In [1]: import numpy as np

In [2]: from numpy import linalg as LA

In [3]: np.set_printoptions(precision=2, suppress=True, linewidth=120, sign=" ")

In [4]: other = np.array([[2, 2, 3, 1, 0, 1],
   ...:     [0, 2, 3, 0, 3, 3],
   ...:     [1, 0, 3, 3, 1, 2],
   ...:     [0, 0, 0, 0, 2, 0],
   ...:     [0, 0, 3, 3, 0, 1]])

In [5]: m1 = other.T @ other

In [6]: m1
Out[6]: 
array([[  5,   4,   9,   5,   1,   4],
       [  4,   8,  12,   2,   6,   8],
       [  9,  12,  36,  21,  12,  21],
       [  5,   2,  21,  19,   3,  10],
       [  1,   6,  12,   3,  14,  11],
       [  4,   8,  21,  10,  11,  15]])

In [7]: U, sigma, Vh = LA.svd(m1)

In [8]: V = Vh[:(sigma > 1e-8).sum()]

In [9]: rng = np.random.default_rng(196)

In [10]: x0 = m1[1] + 5 * m1[2] + rng.integers(2) * np.eye(6)[1]

In [11]: x0
Out[11]: array([  49.,   68.,  192.,  107.,   66.,  113.])

In [12]: np.round(V.T @ V, 2) + 0
Out[12]: 
array([[ 0.98,  0.08, -0.07,  0.06,  0.  ,  0.02],
       [ 0.08,  0.6 ,  0.35, -0.32,  0.  , -0.08],
       [-0.07,  0.35,  0.7 ,  0.28,  0.  ,  0.07],
       [ 0.06, -0.32,  0.28,  0.74,  0.  , -0.06],
       [ 0.  ,  0.  ,  0.  ,  0.  ,  1.  ,  0.  ],
       [ 0.02, -0.08,  0.07, -0.06,  0.  ,  0.98]])

In [13]: LA.matrix_rank(np.vstack([m1, x0]))
Out[13]: np.int64(5)

In [14]: K = np.loadtxt("data.csv", delimiter=",")

In [15]: K
Out[15]: 
array([[ 0.,  0.,  0.,  2.,  0.],
       [ 0.,  0.,  0.,  2.,  0.],
       [ 0.,  0.,  0.,  2.,  0.],
       [ 3.,  3.,  3.,  5.,  3.],
       [ 1.,  1.,  1.,  3.,  1.],
       [ 0.,  0.,  0.,  2.,  0.],
       [ 0.,  0.,  0.,  2.,  0.],
       [ 1.,  1.,  1.,  3.,  1.]])

In [16]: other = K + rng.integers(-2, 3, (8, 2)) @ rng.integers(-2, 3, (2, 5))

In [17]: other
Out[17]: 
array([[-5.,  0.,  4.,  1.,  4.],
       [-2., -4.,  0.,  0.,  0.],
       [-4., -3.,  2.,  0.,  2.],
       [ 0.,  7.,  7.,  6.,  7.],
       [ 6.,  1., -3.,  4., -3.],
       [ 4., -2., -4.,  2., -4.],
       [ 6.,  2., -4.,  4., -4.],
       [ 2., -2., -1.,  2., -1.]])

In [18]: np.abs(other - K).sum(axis=1)
Out[18]: array([ 14.,   8.,  13.,  16.,  14.,  14.,  18.,   9.])

In [19]: np.round(LA.svd(other - K, compute_uv=False), 2) + 0
Out[19]: array([ 17.45,   8.81,   0.  ,   0.  ,   0.  ])
